In [1]: import numpy as np

In [2]: np.set_printoptions(suppress=True, linewidth=140)

In [3]: data = np.load("x.npy")

In [4]: data
Out[4]: 
array([[ 0,  0,  0],
       [ 0, -2, -2],
       [ 0,  1, -2]])

In [5]: U, s, Vt = np.linalg.svd(data)

In [6]: evecs = Vt[:(s > 1e-8).sum()]

In [7]: rng = np.random.default_rng(63579)

In [8]: x0 = data[0] + -3 * data[1] + rng.integers(2) * np.eye(3)[2]

In [9]: x0
Out[9]: array([0., 6., 7.])

In [10]: np.linalg.matrix_rank(np.vstack([data, x0]))
Out[10]: np.int64(2)

In [11]: np.round(evecs.T @ evecs, 2) + 0
Out[11]: 
array([[0., 0., 0.],
       [0., 1., 0.],
       [0., 0., 1.]])

In [12]: round(np.linalg.norm(x0 - evecs.T @ evecs @ x0), 2)
Out[12]: np.float64(0.0)

In [13]: np.allclose(evecs.T @ evecs @ x0, x0)
Out[13]: True

In [14]: W1 = np.array([[2, 0], [0, 2], [2, 2]])

In [15]: b = np.array([-1, 2])

In [16]: act = np.maximum(data @ W1 + b, 0)

In [17]: np.linalg.matrix_rank(act)
Out[17]: np.int64(1)

In [18]: cent = np.array([[3, 0, -1], [1, -1, -1]])

In [19]: act @ cent
Out[19]: 
array([[ 2, -2, -2],
       [ 0,  0,  0],
       [ 0,  0,  0]])

In [20]: W1 @ cent
Out[20]: 
array([[ 6,  0, -2],
       [ 2, -2, -2],
       [ 8, -2, -4]])

In [21]: arr = np.tanh(np.array([[-0.3, 0.4],
    ...:     [-0.6, 0.3],
    ...:     [1.2, -2.1],
    ...:     [0.8, -0.3],
    ...:     [0.3, 0.5],
    ...:     [-0.6, 1.6],
    ...:     [-0.8, -0.9],
    ...:     [-0.7, 0.0],
    ...:     [-1.6, -1.9],
    ...:     [1.1, 0.0],
    ...:     [-0.7, 1.8],
    ...:     [2.3, -1.7],
    ...:     [-0.7, -2.1],
    ...:     [1.3, -1.9],
    ...:     [-0.4, -1.6],
    ...:     [-0.3, 1.1],
    ...:     [0.7, -0.1],
    ...:     [1.2, -1.3],
    ...:     [-1.1, 0.8],
    ...:     [0.0, 0.9],
    ...:     [-0.4, -1.0],
    ...:     [0.3, 0.7],
    ...:     [-0.1, 1.3],
    ...:     [-1.2, -0.1],
    ...:     [0.4, -0.7],
    ...:     [-0.1, 0.5],
    ...:     [0.0, 1.4],
    ...:     [-1.0, 0.3],
    ...:     [0.0, 2.3]]) @ np.array([[0.0, 0.3, 2.5, 0.0], [1.4, -0.5, 0.2, 0.5]]))

In [22]: arr.round(2)
Out[22]: 
array([[ 0.51, -0.28, -0.58,  0.2 ],
       [ 0.4 , -0.32, -0.89,  0.15],
       [-0.99,  0.89,  0.99, -0.78],
       [-0.4 ,  0.37,  0.96, -0.15],
       [ 0.6 , -0.16,  0.69,  0.24],
       [ 0.98, -0.75, -0.83,  0.66],
       [-0.85,  0.21, -0.97, -0.42],
       [ 0.  , -0.21, -0.94,  0.  ],
       [-0.99,  0.44, -1.  , -0.74],
       [ 0.  ,  0.32,  0.99,  0.  ],
       [ 0.99, -0.8 , -0.88,  0.72],
       [-0.98,  0.91,  1.  , -0.69],
       [-0.99,  0.69, -0.97, -0.78],
       [-0.99,  0.87,  0.99, -0.74],
       [-0.98,  0.59, -0.87, -0.66],
       [ 0.91, -0.56, -0.49,  0.5 ],
       [-0.14,  0.25,  0.94, -0.05],
       [-0.95,  0.77,  0.99, -0.57],
       [ 0.81, -0.62, -0.99,  0.38],
       [ 0.85, -0.42,  0.18,  0.42],
       [-0.89,  0.36, -0.83, -0.46],
       [ 0.75, -0.25,  0.71,  0.34],
       [ 0.95, -0.59,  0.01,  0.57],
       [-0.14, -0.3 , -1.  , -0.05],
       [-0.75,  0.44,  0.7 , -0.34],
       [ 0.6 , -0.27, -0.15,  0.24],
       [ 0.96, -0.6 ,  0.27,  0.6 ],
       [ 0.4 , -0.42, -0.98,  0.15],
       [ 1.  , -0.82,  0.43,  0.82]])

In [23]: Ac = arr - arr.mean(axis=0)

In [24]: evecs = np.linalg.svd(Ac)[2][:2]

In [25]: out = Ac - Ac @ evecs.T @ evecs

In [26]: round(np.linalg.norm(out) / np.linalg.norm(Ac), 2)
Out[26]: np.float64(0.08)

In [27]: np.linalg.norm(out, axis=1).round(6).argmax()
Out[27]: np.int64(28)

In [28]: np.round(out.std(axis=0), 2)
Out[28]: array([0.07, 0.07, 0.01, 0.06])

In [29]: cent = arr[[18, 1]].astype(float)

In [30]: for _ in range(3):
    ...:     labels = np.linalg.norm(arr[:, None] - cent, axis=-1).argmin(axis=1)
    ...:     cent = np.array([arr[labels == j].mean(axis=0) for j in range(2)])
    ...: 

In [31]: labels
Out[31]: array([0, 0, 1, 1, 0, 0, 1, 0, 1, 1, 0, 1, 1, 1, 1, 0, 1, 1, 0, 0, 1, 0, 0, 0, 1, 0, 0, 0, 0])

In [32]: np.round(cent[1] - cent[0], 2)
Out[32]: array([-1.42,  1.01,  0.56, -0.86])

In [33]: cent.round(2)
Out[33]: 
array([[ 0.66, -0.46, -0.34,  0.37],
       [-0.76,  0.55,  0.22, -0.49]])
